>>> import numpy as np
>>> import numpy.linalg as la
>>> np.set_printoptions(precision=4, suppress=True, linewidth=200)
>>> X = np.array([[-1, 2, -1, 2], [-2, 1, -2, 1], [-1, 2, -1, 2], [-2, 1, -2, 1]])
>>> la.lstsq(X[:-1].T, X[-1])[2]
np.int32(2)
>>> np.unique(X.round(6), axis=0).shape
(2, 4)
>>> round(np.trace(la.pinv(X) @ X), 4)
np.float64(2.0)
>>> np.argsort(-la.norm(X, axis=0).round(6), kind="stable")[:3]
array([0, 1, 2])
>>> [round(float(x), 4) for x in la.svd(X, compute_uv=False)[:3]]
[6.0, 2.0, 0.0]
>>> la.matrix_rank(X, rtol=0.1)
np.int64(2)
>>> round(float(la.norm(X, 2) / la.norm(X)), 4)
0.9487
>>> F = np.load("data.npy")
>>> F
array([[ 7.3363,  3.2619,  6.6681,  8.0044],
       [ 5.5634,  1.6365,  5.7817,  5.3452],
       [ 6.7633,  2.7994,  6.3816,  7.1449],
       [ 4.6678, -0.2586,  5.3339,  4.0017],
       [ 4.0707,  0.742 ,  5.0353,  3.106 ],
       [ 3.1472,  2.6935,  4.5736,  1.7208],
       [ 6.3662, -2.666 ,  6.1831,  6.5492],
       [ 3.6645,  3.8489,  4.8323,  2.4968],
       [ 6.8202,  0.2747,  6.4101,  7.2302],
       [ 3.4745,  2.9346,  4.7373,  2.2118],
       [ 6.3606,  0.836 ,  6.1803,  6.541 ],
       [ 4.9272, -2.2675,  5.4636,  4.3909],
       [ 5.5187,  3.1391,  5.7593,  5.278 ],
       [ 5.3887,  2.4425,  5.6944,  5.0831],
       [ 5.9166, -0.7372,  5.9583,  5.8749],
       [ 6.9584,  0.7788,  6.4792,  7.4376],
       [ 4.7918, -2.3142,  5.3959,  4.1876],
       [ 3.437 ,  0.3166,  4.7185,  2.1555],
       [ 5.4514,  6.1391,  5.7257,  5.1771],
       [ 3.5963,  1.3327,  4.7981,  2.3944],
       [ 5.3782,  3.2947,  5.6891,  5.0674]])
>>> gram = F.T @ F
>>> np.allclose(gram, gram.T)
True
>>> gram
array([[605.3271, 143.1267, 631.4605, 579.1937],
       [143.1267, 138.2222, 156.2461, 130.0074],
       [631.4605, 156.2461, 669.1288, 593.7923],
       [579.1937, 130.0074, 593.7923, 564.5951]])
>>> np.round(la.svd(F, compute_uv=False) ** 2, 4) + 0
array([1854.2241,  103.3807,   19.6684,    0.    ])
>>> np.round(np.trace(gram), 4), round((F ** 2).sum(), 4)
(np.float64(1977.2732), np.float64(1977.2732))
>>> data = np.load("a.npy")
>>> data
array([[ 0,  0,  0],
       [ 0,  2, -1]])
>>> r = la.matrix_rank(data)
>>> r
np.int64(1)
>>> ns = la.svd(data)[2][r:].T
>>> np.allclose(data @ ns, 0)
True
>>> [int(la.matrix_rank(data[:, :j + 1])) for j in range(3)]
[0, 1, 1]
>>> A2 = np.array([[-1, -7], [6, 4]])
>>> Z = np.kron(A2, data)
>>> la.matrix_rank(Z)
np.int64(2)
>>> np.argsort(-la.norm(data, axis=0).round(6), kind="stable")[:3]
array([1, 2, 0])
>>> [round(float(x), 4) for x in la.svd(data, compute_uv=False)[:3]]
[2.2361, 0.0]
>>> arr = np.load("run14.npy")
>>> arr
array([[-0.1, -6. , -2.2],
       [ 0. , -4. , -1.5]])
>>> x0 = np.array([1, 3, 1])
>>> a = np.maximum(arr @ x0, 0)
>>> np.tanh(arr @ x0)
array([-1., -1.])
>>> np.maximum(arr @ x0, 0) - np.maximum(-arr @ x0, 0)
array([-20.3, -13.5])
>>> arr * (a > 1e-9)[:, None]
array([[-0., -0., -0.],
       [ 0., -0., -0.]])
>>> ang = np.deg2rad(45)
>>> K = np.eye(3)
>>> K[np.ix_([1, 0], [1, 0])] = [[np.cos(ang), -np.sin(ang)], [np.sin(ang), np.cos(ang)]]
>>> K
array([[ 0.7071,  0.7071,  0.    ],
       [-0.7071,  0.7071,  0.    ],
       [ 0.    ,  0.    ,  1.    ]])
>>> O, V = la.qr(K[:, :1])[0], la.qr(K[:, 1:])[0]
>>> sv = la.svd(O.T @ V, compute_uv=False)
>>> round(la.norm(O @ O.T - V @ V.T, 2), 4)
np.float64(1.0)
>>> def softmax(z):
...     e = np.exp(z - z.max(axis=-1, keepdims=True))
...     return e / e.sum(axis=-1, keepdims=True)
... 
>>> softmax(K).sum(axis=1)
array([1., 1., 1.])
>>> softmax(K[2] + -3)
array([0.2119, 0.2119, 0.5761])
>>> softmax(K[2])
array([0.2119, 0.2119, 0.5761])
>>> scores = K @ K.T / np.sqrt(3)
>>> softmax(scores).round(6).argmax(axis=1)
array([0, 1, 2])
>>> round(np.einsum("ij,ji->", K, K), 4)
np.float64(1.0)
>>> round(float(np.einsum("ii->", K)), 4)
2.4142
>>> round(float(la.eigvals(K).sum().real), 4)
2.4142
>>> np.kron(np.eye(2, dtype=int), K)
array([[ 0.7071,  0.7071,  0.    ,  0.    ,  0.    ,  0.    ],
       [-0.7071,  0.7071,  0.    , -0.    ,  0.    ,  0.    ],
       [ 0.    ,  0.    ,  1.    ,  0.    ,  0.    ,  0.    ],
       [ 0.    ,  0.    ,  0.    ,  0.7071,  0.7071,  0.    ],
       [-0.    ,  0.    ,  0.    , -0.7071,  0.7071,  0.    ],
       [ 0.    ,  0.    ,  0.    ,  0.    ,  0.    ,  1.    ]])
>>> np.count_nonzero(K)
np.int64(5)
>>> K.shape
(3, 3)
>>> np.round(K @ K.T, 4) + 0
array([[1., 0., 0.],
       [0., 1., 0.],
       [0., 0., 1.]])
>>> la.pinv(K)
array([[ 0.7071, -0.7071,  0.    ],
       [ 0.7071,  0.7071,  0.    ],
       [ 0.    ,  0.    ,  1.    ]])
>>> la.svd(K, compute_uv=False)
array([1., 1., 1.])
>>> la.norm(K, axis=0)
array([1., 1., 1.])
>>> O, _ = la.qr(np.array([[-0.9, 0.0, 0.1, 0.4],
...     [0.3, 0.1, 2.1, 0.1],
...     [-3.2, 0.9, 0.6, -0.4],
...     [2.2, -1.0, 1.5, 0.8]]))
>>> V, _ = la.qr(np.array([[-1.5, -2.0, 2.4], [-0.4, -1.0, -1.1], [0.4, -0.1, -0.2]]))
>>> sv = 3 * 0.7 ** np.arange(3)
>>> M = O[:, :3] * sv @ V[:3]
>>> M
array([[ 0.3134, -0.7208, -1.196 ],
       [-0.305 ,  1.4986,  0.0401],
       [ 1.9945,  0.2303, -1.4995],
       [-2.0296, -0.4342, -0.7713]])
>>> O, V = la.qr(M[:, :1])[0], la.qr(M[:, 1:])[0]
>>> sv = la.svd(O.T @ V, compute_uv=False)
>>> sv
array([0.3735])
>>> (sv > 0.9).sum()
np.int64(0)
>>> np.degrees(np.arccos(sv.clip(0, 1)))
array([68.071])
>>> A2 = np.c_[M[:, :2] @ np.array([[0, -9], [-9, 1]]), np.array([0, -2, 2, 2])]
>>> A2
array([[  6.4876,  -3.5418,   0.    ],
       [-13.4873,   4.2433,  -2.    ],
       [ -2.0728, -17.7204,   2.    ],
       [  3.9081,  17.8318,   2.    ]])
>>> np.round(la.lstsq(M, A2[:, 0])[0], 4) + 0
array([ 0., -9.,  0.])
>>> la.norm(la.qr(M)[0].T @ A2, axis=0) ** 2 / ((A2 ** 2).sum(axis=0) + 1e-12)
array([1.   , 1.   , 0.593])
>>> P = M @ la.solve(M.T @ M, M.T)
>>> P @ M[:, 0]
array([ 0.3134, -0.305 ,  1.9945, -2.0296])
>>> np.round((np.eye(4) - P) @ M, 4) + 0
array([[0., 0., 0.],
       [0., 0., 0.],
       [0., 0., 0.],
       [0., 0., 0.]])
>>> np.allclose(P @ P, P)
True
>>> np.round(la.eigvalsh(P), 4) + 0
array([0., 1., 1., 1.])
